% python3 -q
>>> import numpy as np
>>> import numpy.linalg as la
>>> np.set_printoptions(precision=2, suppress=True, linewidth=120)
>>> rng = np.random.default_rng(7116)
>>> t = np.sort(rng.uniform(-2, 2, 16))
>>> E = np.c_[t, t ** 2, t ** 3] @ np.array([[-1, 1, -2], [-1, -1, 1], [-3, -1, -2]])
>>> E
array([[ 11.51,  -0.03,  14.13],
       [ 11.08,  -0.11,  13.71],
       [ 10.67,  -0.17,  13.3 ],
       [  8.54,  -0.5 ,  11.15],
       [  6.13,  -0.8 ,   8.61],
       [  3.51,  -0.99,   5.63],
       [  0.81,  -0.71,   1.85],
       [  0.03,  -0.04,   0.07],
       [ -0.46,   0.18,  -0.55],
       [ -0.82,   0.17,  -0.81],
       [ -0.93,   0.16,  -0.88],
       [ -1.26,   0.1 ,  -1.08],
       [ -3.09,  -0.39,  -2.04],
       [ -3.84,  -0.62,  -2.42],
       [ -9.3 ,  -2.49,  -5.16],
       [-11.36,  -3.22,  -6.21]])
>>> vec = np.array([5, 5, 0])
>>> target = E @ vec
>>> b, lr = np.zeros(3), 1 / la.norm(E, 2) ** 2
>>> for i in range(12):
...     b -= lr * E.T @ (E @ b - target)
...     if i % 2 == 0: print(i, round(la.norm(E @ b - target), 2))
... 
0 42.63
2 39.55
4 36.7
6 34.06
8 31.6
10 29.32
>>> b
array([3.62, 1.28, 1.39])
>>> round(float(la.cond(E)), 2)
54.22
>>> Q, R = la.qr(E)
>>> np.allclose(R.T @ R, E.T @ E)
True
>>> Q @ R
array([[ 11.51,  -0.03,  14.13],
       [ 11.08,  -0.11,  13.71],
       [ 10.67,  -0.17,  13.3 ],
       [  8.54,  -0.5 ,  11.15],
       [  6.13,  -0.8 ,   8.61],
       [  3.51,  -0.99,   5.63],
       [  0.81,  -0.71,   1.85],
       [  0.03,  -0.04,   0.07],
       [ -0.46,   0.18,  -0.55],
       [ -0.82,   0.17,  -0.81],
       [ -0.93,   0.16,  -0.88],
       [ -1.26,   0.1 ,  -1.08],
       [ -3.09,  -0.39,  -2.04],
       [ -3.84,  -0.62,  -2.42],
       [ -9.3 ,  -2.49,  -5.16],
       [-11.36,  -3.22,  -6.21]])
>>> Q.shape, R.shape
((16, 3), (3, 3))
>>> np.round(Q.T @ Q, 2) + 0
array([[1., 0., 0.],
       [0., 1., 0.],
       [0., 0., 1.]])
>>> gram = np.cov(E, rowvar=False)
>>> la.eigvalsh(gram)[::-1]
array([94.48,  1.9 ,  0.03])
>>> np.median(E, axis=0)
array([-0.21, -0.28, -0.24])
>>> np.argwhere(np.triu(np.abs(np.corrcoef(E.T)) > 0.8, 1))
array([[0, 2]])
>>> print(np.polyfit(E[:, 1], E[:, 0], 1))
[4.19 3.8 ]
>>> np.round(np.corrcoef(E[:, 1], E[:, 0])[0, 1], 2)
np.float64(0.59)
>>> gram.shape
(3, 3)
>>> B = E / la.norm(E, axis=1, keepdims=True)
>>> gram = B @ B.T
>>> np.argwhere(np.triu(np.abs(gram) > 0.95, 1))
array([[ 0,  1],
       [ 0,  2],
       [ 0,  3],
       [ 0,  4],
       [ 0,  5],
       [ 0,  8],
       [ 0,  9],
       [ 0, 10],
       [ 0, 11],
       [ 1,  2],
       [ 1,  3],
       [ 1,  4],
       [ 1,  5],
       [ 1,  8],
       [ 1,  9],
       [ 1, 10],
       [ 1, 11],
       [ 2,  3],
       [ 2,  4],
       [ 2,  5],
       [ 2,  8],
       [ 2,  9],
       [ 2, 10],
       [ 2, 11],
       [ 3,  4],
       [ 3,  5],
       [ 3,  8],
       [ 3,  9],
       [ 3, 10],
       [ 3, 11],
       [ 4,  5],
       [ 4,  8],
       [ 4,  9],
       [ 4, 10],
       [ 4, 11],
       [ 5,  6],
       [ 5,  7],
       [ 5,  8],
       [ 5,  9],
       [ 5, 10],
       [ 5, 11],
       [ 6,  7],
       [ 6,  8],
       [ 7,  8],
       [ 8,  9],
       [ 8, 10],
       [ 8, 11],
       [ 9, 10],
       [ 9, 11],
       [ 9, 12],
       [10, 11],
       [10, 12],
       [11, 12],
       [11, 13],
       [12, 13],
       [12, 14],
       [12, 15],
       [13, 14],
       [13, 15],
       [14, 15]])
>>> np.round(np.degrees(np.arccos(np.clip(gram[10, 12], -1, 1))), 2)
np.float64(16.28)
